>>> import numpy as np
>>> from numpy import linalg as LA
>>> np.set_printoptions(precision=2, suppress=True, linewidth=160, legacy="1.25")
>>> tidy = lambda a: np.round(a, 2) + 0
>>> J = np.array([[-0.6, 2.0, 0.8, -0.1, 1.9, -0.2],
...     [0.4, -2.4, 0.6, 0.5, 0.2, -0.2],
...     [-1.1, 0.5, -0.9, 0.3, -1.7, 0.4],
...     [0.3, 0.5, -1.9, 0.2, 0.9, 0.9],
...     [-0.5, 2.0, 0.3, 1.1, 1.1, 0.9],
...     [0.5, -1.1, 0.2, -0.2, -2.3, 1.6]])
>>> rng = np.random.default_rng(9478)
>>> J[2] = J[1] + 0.05 * rng.normal(size=6)
>>> tidy(J)
array([[-0.6 ,  2.  ,  0.8 , -0.1 ,  1.9 , -0.2 ],
       [ 0.4 , -2.4 ,  0.6 ,  0.5 ,  0.2 , -0.2 ],
       [ 0.31, -2.41,  0.63,  0.45,  0.21, -0.15],
       [ 0.3 ,  0.5 , -1.9 ,  0.2 ,  0.9 ,  0.9 ],
       [-0.5 ,  2.  ,  0.3 ,  1.1 ,  1.1 ,  0.9 ],
       [ 0.5 , -1.1 ,  0.2 , -0.2 , -2.3 ,  1.6 ]])
>>> tidy((J - J.T) / 2)
array([[ 0.  ,  0.8 ,  0.24, -0.2 ,  1.2 , -0.35],
       [-0.8 ,  0.  ,  1.51,  0.  , -0.9 ,  0.45],
       [-0.24, -1.51,  0.  ,  1.17, -0.04, -0.18],
       [ 0.2 ,  0.  , -1.17,  0.  , -0.1 ,  0.55],
       [-1.2 ,  0.9 ,  0.04,  0.1 ,  0.  ,  1.6 ],
       [ 0.35, -0.45,  0.18, -0.55, -1.6 ,  0.  ]])
>>> np.allclose(J, J.T)
False
>>> tidy(LA.det(J))
3.0
>>> tidy((J + J.T) / 2)
array([[-0.6 ,  1.2 ,  0.56,  0.1 ,  0.7 ,  0.15],
       [ 1.2 , -2.4 , -0.91,  0.5 ,  1.1 , -0.65],
       [ 0.56, -0.91,  0.63, -0.73,  0.26,  0.02],
       [ 0.1 ,  0.5 , -0.73,  0.2 ,  1.  ,  0.35],
       [ 0.7 ,  1.1 ,  0.26,  1.  ,  1.1 , -0.7 ],
       [ 0.15, -0.65,  0.02,  0.35, -0.7 ,  1.6 ]])
>>> tidy(np.abs(LA.eigvals(J)).max())
2.26
>>> assert J == J.T
Traceback (most recent call last):
  File "<python-input-13>", line 1, in <module>
    assert J == J.T
           ^^^^^^^^
ValueError: The truth value of an array with more than one element is ambiguous. Use a.any() or a.all()
>>> tidy(np.sort(np.abs(LA.eigvals(J))))
array([0.44, 0.44, 1.74, 1.74, 2.26, 2.26])
>>> np.allclose(J @ J.T, J.T @ J)
False
>>> J.inv()
Traceback (most recent call last):
  File "<python-input-16>", line 1, in <module>
    J.inv()
    ^^^^^
AttributeError: 'numpy.ndarray' object has no attribute 'inv'
>>> tidy(np.abs(LA.svd(J)[2][-1]))
array([0.95, 0.21, 0.15, 0.12, 0.  , 0.15])
>>> [round(float(x), 2) for x in LA.svd(J, compute_uv=False)[:3]]
[5.16, 3.01, 2.22]
>>> left, sig, vt = LA.svd(J)
>>> tidy(sig)
array([5.16, 3.01, 2.22, 1.84, 0.69, 0.07])
>>> M2 = left[:, :5] @ np.diag(sig[:5]) @ vt[:5]
>>> tidy(M2)
array([[-0.6 ,  2.  ,  0.8 , -0.1 ,  1.9 , -0.2 ],
       [ 0.35, -2.41,  0.59,  0.49,  0.2 , -0.19],
       [ 0.36, -2.4 ,  0.63,  0.45,  0.21, -0.16],
       [ 0.3 ,  0.5 , -1.9 ,  0.2 ,  0.9 ,  0.9 ],
       [-0.5 ,  2.  ,  0.3 ,  1.1 ,  1.1 ,  0.9 ],
       [ 0.5 , -1.1 ,  0.2 , -0.2 , -2.3 ,  1.6 ]])
>>> LA.matrix_rank(M2)
5
